% python3 -q
>>> import numpy as np
>>> from numpy import linalg as LA
>>> np.set_printoptions(suppress=True, linewidth=200)
>>> def rnd(a):
...     return np.round(a, 2) + 0
... 
>>> F = np.loadtxt("out0.csv", delimiter=",")
>>> print(F)
[[-9. -2.  1. -1.  0.  1.]
 [-2. 15.  0.  2.  2.  1.]
 [ 0.  3. -1.  0. -1. -3.]
 [ 1.  2.  0. -6. -1.  2.]
 [-2. -2.  0. -3. 14.  3.]
 [-1.  0.  0.  1.  1. -3.]]
>>> O, R = LA.qr(F)
>>> print(rnd(np.abs(np.diag(R))))
[ 9.54 15.67  0.99  6.93 12.9   2.6 ]
>>> print(O.shape, R.shape)
(6, 6) (6, 6)
>>> print(np.allclose(R.T @ R, F.T @ F))
True
>>> print(rnd(O.T @ O))
[[1. 0. 0. 0. 0. 0.]
 [0. 1. 0. 0. 0. 0.]
 [0. 0. 1. 0. 0. 0.]
 [0. 0. 0. 1. 0. 0.]
 [0. 0. 0. 0. 1. 0.]
 [0. 0. 0. 0. 0. 1.]]
>>> print(rnd(O @ R))
[[-9. -2.  1. -1.  0.  1.]
 [-2. 15.  0.  2.  2.  1.]
 [ 0.  3. -1.  0. -1. -3.]
 [ 1.  2.  0. -6. -1.  2.]
 [-2. -2.  0. -3. 14.  3.]
 [-1.  0.  0.  1.  1. -3.]]
>>> print(np.unravel_index(np.abs(F).argmax(), F.shape))
(np.int64(1), np.int64(1))
>>> print(F.sum(axis=1))
[-10.  18.  -2.  -2.  10.  -2.]
>>> print(LA.matrix_rank(F))
6
>>> print(F - F[0])
[[ 0.  0.  0.  0.  0.  0.]
 [ 7. 17. -1.  3.  2.  0.]
 [ 9.  5. -2.  1. -1. -4.]
 [10.  4. -1. -5. -1.  1.]
 [ 7.  0. -1. -2. 14.  2.]
 [ 8.  2. -1.  2.  1. -4.]]
>>> print(rnd(F.mean(axis=0)))
[-2.17  2.67  0.   -1.17  2.5   0.17]
>>> print(np.diff(F, axis=0))
[[  7.  17.  -1.   3.   2.   0.]
 [  2. -12.  -1.  -2.  -3.  -4.]
 [  1.  -1.   1.  -6.   0.   5.]
 [ -3.  -4.   0.   3.  15.   1.]
 [  1.   2.   0.   4. -13.  -6.]]
>>> print(np.abs(F).max())
15.0
>>> X = np.loadtxt("w.csv", delimiter=",")
>>> print(X)
[[ 0.  0. -1. -5.  1. -1.  4.  3.  2.  0.]
 [ 0.  0.  0. -1. -5.  1. -1.  4.  3.  2.]
 [-1.  0.  0.  0. -1. -5.  1. -1.  4.  3.]
 [-5. -1.  0.  0.  0. -1. -5.  1. -1.  4.]
 [ 1. -5. -1.  0.  0.  0. -1. -5.  1. -1.]
 [-1.  1. -5. -1.  0.  0.  0. -1. -5.  1.]
 [ 4. -1.  1. -5. -1.  0.  0.  0. -1. -5.]
 [ 3.  4. -1.  1. -5. -1.  0.  0.  0. -1.]
 [ 2.  3.  4. -1.  1. -5. -1.  0.  0.  0.]
 [ 0.  2.  3.  4. -1.  1. -5. -1.  0.  0.]]
>>> print(rnd(np.abs(LA.eigvals(X)).max()))
12.13
>>> print(rnd(np.sort(np.abs(LA.eigvals(X)))))
[ 0.09  0.84  1.27  6.2   6.95  7.73  8.76 10.07 10.58 12.13]
>>> print((X + X.T) / 2)
[[ 0.  0. -1. -5.  1. -1.  4.  3.  2.  0.]
 [ 0.  0.  0. -1. -5.  1. -1.  4.  3.  2.]
 [-1.  0.  0.  0. -1. -5.  1. -1.  4.  3.]
 [-5. -1.  0.  0.  0. -1. -5.  1. -1.  4.]
 [ 1. -5. -1.  0.  0.  0. -1. -5.  1. -1.]
 [-1.  1. -5. -1.  0.  0.  0. -1. -5.  1.]
 [ 4. -1.  1. -5. -1.  0.  0.  0. -1. -5.]
 [ 3.  4. -1.  1. -5. -1.  0.  0.  0. -1.]
 [ 2.  3.  4. -1.  1. -5. -1.  0.  0.  0.]
 [ 0.  2.  3.  4. -1.  1. -5. -1.  0.  0.]]
>>> print(np.trace(X))
0.0
>>> print(rnd(LA.det(X)))
373648.0
>>> print(np.allclose(X, X.T))
True
>>> K = np.array([[0, 0, 0, 0, 1, 0],
...     [0, 0, 0, 0, 0, 1],
...     [0, 0, 1, 0, 0, 0],
...     [1, 0, 0, 0, 0, 0],
...     [0, 0, 0, 1, 0, 0],
...     [0, 1, 0, 0, 0, 0]])
>>> print(LA.matrix_power(K, 100))
[[0 0 0 0 1 0]
 [0 1 0 0 0 0]
 [0 0 1 0 0 0]
 [1 0 0 0 0 0]
 [0 0 0 1 0 0]
 [0 0 0 0 0 1]]
>>> print(K.sum(axis=1))
[1 1 1 1 1 1]
>>> pr = np.eye(6)[4]
>>> for _ in range(3):
...     pr = pr @ K
...     print(pr.round(2))
... 
[0. 0. 0. 1. 0. 0.]
[1. 0. 0. 0. 0. 0.]
[0. 0. 0. 0. 1. 0.]
>>> f, g = K[3], K[4]
>>> print(f @ f)
1
>>> print(f @ g)
0
>>> pr = (f @ g) / (f @ f) * f
>>> print((g - pr) @ f)
0.0
>>> print(pr)
[0. 0. 0. 0. 0. 0.]
>>> print(LA.matrix_rank(np.outer(f, g)))
1
>>> print(K @ K.T)
[[1 0 0 0 0 0]
 [0 1 0 0 0 0]
 [0 0 1 0 0 0]
 [0 0 0 1 0 0]
 [0 0 0 0 1 0]
 [0 0 0 0 0 1]]
>>> print(rnd(LA.norm(K, axis=0)))
[1. 1. 1. 1. 1. 1.]
>>> print(K.T @ K)
[[1 0 0 0 0 0]
 [0 1 0 0 0 0]
 [0 0 1 0 0 0]
 [0 0 0 1 0 0]
 [0 0 0 0 1 0]
 [0 0 0 0 0 1]]
>>> print(rnd(LA.svd(K, compute_uv=False)))
[1. 1. 1. 1. 1. 1.]
>>> print(K[:, 2] @ K[:, 4])
0
>>> out = np.array([[0, -1], [-2, 2]])
>>> E = np.kron(np.eye(2, dtype=int), out)
>>> print(E)
[[ 0 -1  0  0]
 [-2  2  0  0]
 [ 0  0  0 -1]
 [ 0  0 -2  2]]
>>> rng = np.random.default_rng(278736)
>>> lab = rng.permutation(4)
>>> out = E[:, lab] * rng.choice([-1, 1], 4)
>>> print(out)
[[ 0  0  1  0]
 [ 0 -2 -2  0]
 [ 1  0  0  0]
 [-2  0  0 -2]]
>>> U, _, Vt = LA.svd(E.T @ out)
>>> print(rnd(LA.lstsq(E, out)[0]))
[[ 0.  1.  0.  0.]
 [ 0.  0. -1.  0.]
 [ 0.  0.  0.  1.]
 [-1.  0.  0.  0.]]
>>> print(lab)
[3 0 1 2]
>>> vals, evecs = LA.eig(E)
>>> print(rnd(np.sort(LA.eigvals(E @ E))))
[0.54 0.54 7.46 7.46]
>>> print(rnd(np.sort(LA.eigvals(E.T))))
[-0.73 -0.73  2.73  2.73]
>>> print(rnd(np.sort(LA.eigvals(LA.inv(E)))))
[-1.37 -1.37  0.37  0.37]
>>> O, evecs = LA.qr(E[:, :3])[0], LA.qr(E[:, 3:])[0]
>>> sv = LA.svd(O.T @ evecs, compute_uv=False)
>>> print(rnd(LA.norm(O @ O.T - evecs @ evecs.T, 2)))
1.0
>>> print((sv > 0.9).sum())
0
>>> print(rnd(sv))
[0.89]
>>> def softmax(z):
...     e = np.exp(z - z.max(axis=-1, keepdims=True))
...     return e / e.sum(axis=-1, keepdims=True)
... 
>>> print(rnd(softmax(E[2])))
[0.3  0.3  0.3  0.11]
>>> print(rnd(softmax(10 * E[2])))
[0.33 0.33 0.33 0.  ]
>>> scores = E @ E.T / np.sqrt(4)
>>> print(rnd(softmax(scores)[2] @ E))
[-0.5   0.25 -0.18 -0.23]
>>> M = np.loadtxt("mat.csv", delimiter=",")
>>> print(M)
[[ -5.51  -0.53  43.88 -44.56 -23.98  24.77]
 [ -7.14  -0.15  43.41 -45.42 -24.03  26.7 ]
 [ -5.84   0.22  44.99 -47.04 -25.71  26.42]
 [ -3.65  -0.91  46.32 -46.57 -22.16  25.47]
 [ -4.52  -1.37  44.38 -44.08 -23.65  25.96]
 [ -5.28   0.02  44.68 -44.97 -24.08  24.88]
 [ -3.26   1.26  44.76 -46.6  -24.36  26.8 ]
 [ -4.03   1.06  43.95 -43.51 -25.7   26.73]
 [ -5.91  -0.01  45.49 -46.35 -23.82  23.81]
 [ -3.12   0.3   44.48 -45.82 -24.45  23.63]
 [ -5.3   -1.44  44.99 -44.62 -24.92  26.45]
 [ -7.1   -0.38  45.29 -46.36 -23.79  24.  ]
 [ -4.16  -0.85  46.34 -46.63 -24.52  26.06]]
>>> C2 = np.cov(M, rowvar=False)
>>> print(C2.shape)
(6, 6)
>>> print(np.median(M, axis=0))
[ -5.28  -0.15  44.76 -45.82 -24.08  25.96]
>>> print(rnd(np.corrcoef(M[:, 5], M[:, 1])[0, 1]))
0.08
